% ipython --no-banner

In [1]: import numpy as np

In [2]: import numpy.linalg as la

In [3]: np.set_printoptions(suppress=True, linewidth=140)

In [4]: rd = lambda a: np.round(a, 1) + 0

In [5]: X = np.loadtxt("dump.csv", delimiter=",")

In [6]: rd(X)
Out[6]: 
array([[0.1, 0.2, 0.1, 0. , 0.1, 0.1, 0. , 0. ],
       [0.2, 0.4, 0.2, 0.1, 0.2, 0.2, 0.1, 0.1],
       [0.1, 0.2, 0.1, 0. , 0.1, 0.1, 0. , 0. ],
       [0. , 0.1, 0. , 0. , 0. , 0. , 0. , 0. ],
       [0.1, 0.2, 0.1, 0. , 0.1, 0.1, 0. , 0. ],
       [0.1, 0.2, 0.1, 0. , 0.1, 0.1, 0. , 0. ],
       [0. , 0.1, 0. , 0. , 0. , 0. , 0. , 0. ],
       [0. , 0.1, 0. , 0. , 0. , 0. , 0. , 0. ]])

In [7]: U, sv, Vt = la.svd(X)

In [8]: np.argmax(sv[:-1] / (sv[1:] + 1e-6)) + 1
Out[8]: np.int64(1)

In [9]: rd(sv)
Out[9]: array([1., 0., 0., 0., 0., 0., 0., 0.])

In [10]: out = U[:, :1] @ np.diag(sv[:1]) @ Vt[:1]

In [11]: la.matrix_rank(X, rtol=0.05)
Out[11]: np.int64(1)

In [12]: print(rd(out))
[[0.1 0.2 0.1 0.  0.1 0.1 0.  0. ]
 [0.2 0.4 0.2 0.1 0.2 0.2 0.1 0.1]
 [0.1 0.2 0.1 0.  0.1 0.1 0.  0. ]
 [0.  0.1 0.  0.  0.  0.  0.  0. ]
 [0.1 0.2 0.1 0.  0.1 0.1 0.  0. ]
 [0.1 0.2 0.1 0.  0.1 0.1 0.  0. ]
 [0.  0.1 0.  0.  0.  0.  0.  0. ]
 [0.  0.1 0.  0.  0.  0.  0.  0. ]]

In [13]: rd(np.abs(X - out).max())
Out[13]: np.float64(0.0)

In [14]: rd(la.norm(X - out, 2)), rd(sv[1])
Out[14]: (np.float64(0.0), np.float64(0.0))

In [15]: rd(la.norm(X - out) / la.norm(X))
Out[15]: np.float64(0.0)

In [16]: [round(float(x), 1) for x in la.svd(out, compute_uv=False)[:3]]
Out[16]: [1.0, 0.0, 0.0]

In [17]: rd(la.norm(out, 2) / la.norm(out))
Out[17]: np.float64(1.0)

In [18]: print(np.argsort(-la.norm(out, axis=0).round(6), kind="stable")[:3])
[1 0 2]

In [19]: np.abs(np.diag(la.qr(X)[1])) > 1e-9
Out[19]: array([ True, False, False, False, False, False, False, False])

In [20]: print(np.unique(X.round(6), axis=0).shape)
(3, 8)

In [21]: rd(np.trace(la.pinv(X) @ X))
Out[21]: np.float64(1.0)

In [22]: np.allclose(X[:-1].T @ la.lstsq(X[:-1].T, X[-1])[0], X[-1])
Out[22]: True

In [23]: la.lstsq(X[:-1].T, X[-1])[2]
Out[23]: np.int32(1)

In [24]: cov = X.T @ X

In [25]: rd(np.diag(cov))
Out[25]: array([0.1, 0.4, 0.1, 0. , 0.1, 0.1, 0. , 0. ])

In [26]: rd(cov)
Out[26]: 
array([[0.1, 0.2, 0.1, 0. , 0.1, 0.1, 0. , 0. ],
       [0.2, 0.4, 0.2, 0.1, 0.2, 0.2, 0.1, 0.1],
       [0.1, 0.2, 0.1, 0. , 0.1, 0.1, 0. , 0. ],
       [0. , 0.1, 0. , 0. , 0. , 0. , 0. , 0. ],
       [0.1, 0.2, 0.1, 0. , 0.1, 0.1, 0. , 0. ],
       [0.1, 0.2, 0.1, 0. , 0.1, 0.1, 0. , 0. ],
       [0. , 0.1, 0. , 0. , 0. , 0. , 0. , 0. ],
       [0. , 0.1, 0. , 0. , 0. , 0. , 0. , 0. ]])

In [27]: la.matrix_rank(cov)
Out[27]: np.int64(1)

In [28]: data = np.load("test5.npy")

In [29]: data
Out[29]: 
array([[2, 4, 0, 3, 1, 3],
       [0, 3, 2, 3, 1, 2],
       [3, 2, 0, 1, 0, 1],
       [4, 3, 0, 3, 3, 0],
       [1, 1, 1, 4, 4, 0],
       [0, 0, 4, 0, 0, 0]])

In [30]: cov = data.T @ data

In [31]: print(la.matrix_rank(cov))
6

In [32]: rd(la.eigvalsh(cov)[::-1])
Out[32]: array([124.1,  22.1,  18.5,   9.8,   0.5,   0.1])

In [33]: np.trace(cov), (data ** 2).sum()
Out[33]: (np.int64(175), np.int64(175))

In [34]: arr = np.loadtxt("sample19.csv", delimiter=",")

In [35]: print(rd(arr))
[[ 0.4 -0.1 -0.4  0.3]
 [-0.1  0.   0.1 -0.1]
 [-0.4  0.1  0.4 -0.3]
 [ 0.3 -0.1 -0.3  0.2]]

In [36]: rk = la.matrix_rank(X)

In [37]: rk
Out[37]: np.int64(1)

In [38]: null = la.svd(X)[2][rk:].T

In [39]: [int(la.matrix_rank(np.delete(X, i, axis=0))) for i in range(8)]
Out[39]: [1, 1, 1, 1, 1, 1, 1, 1]

In [40]: print([int(la.matrix_rank(X[:, :j + 1])) for j in range(8)])
[1, 1, 1, 1, 1, 1, 1, 1]

In [41]: rd(null @ null.T)
Out[41]: 
array([[ 0.9, -0.2, -0.1,  0. , -0.1, -0.1,  0. ,  0. ],
       [-0.2,  0.6, -0.2, -0.1, -0.2, -0.2, -0.1, -0.1],
       [-0.1, -0.2,  0.9,  0. , -0.1, -0.1,  0. ,  0. ],
       [ 0. , -0.1,  0. ,  1. ,  0. ,  0. ,  0. ,  0. ],
       [-0.1, -0.2, -0.1,  0. ,  0.9, -0.1,  0. ,  0. ],
       [-0.1, -0.2, -0.1,  0. , -0.1,  0.9,  0. ,  0. ],
       [ 0. , -0.1,  0. ,  0. ,  0. ,  0. ,  1. ,  0. ],
       [ 0. , -0.1,  0. ,  0. ,  0. ,  0. ,  0. ,  1. ]])
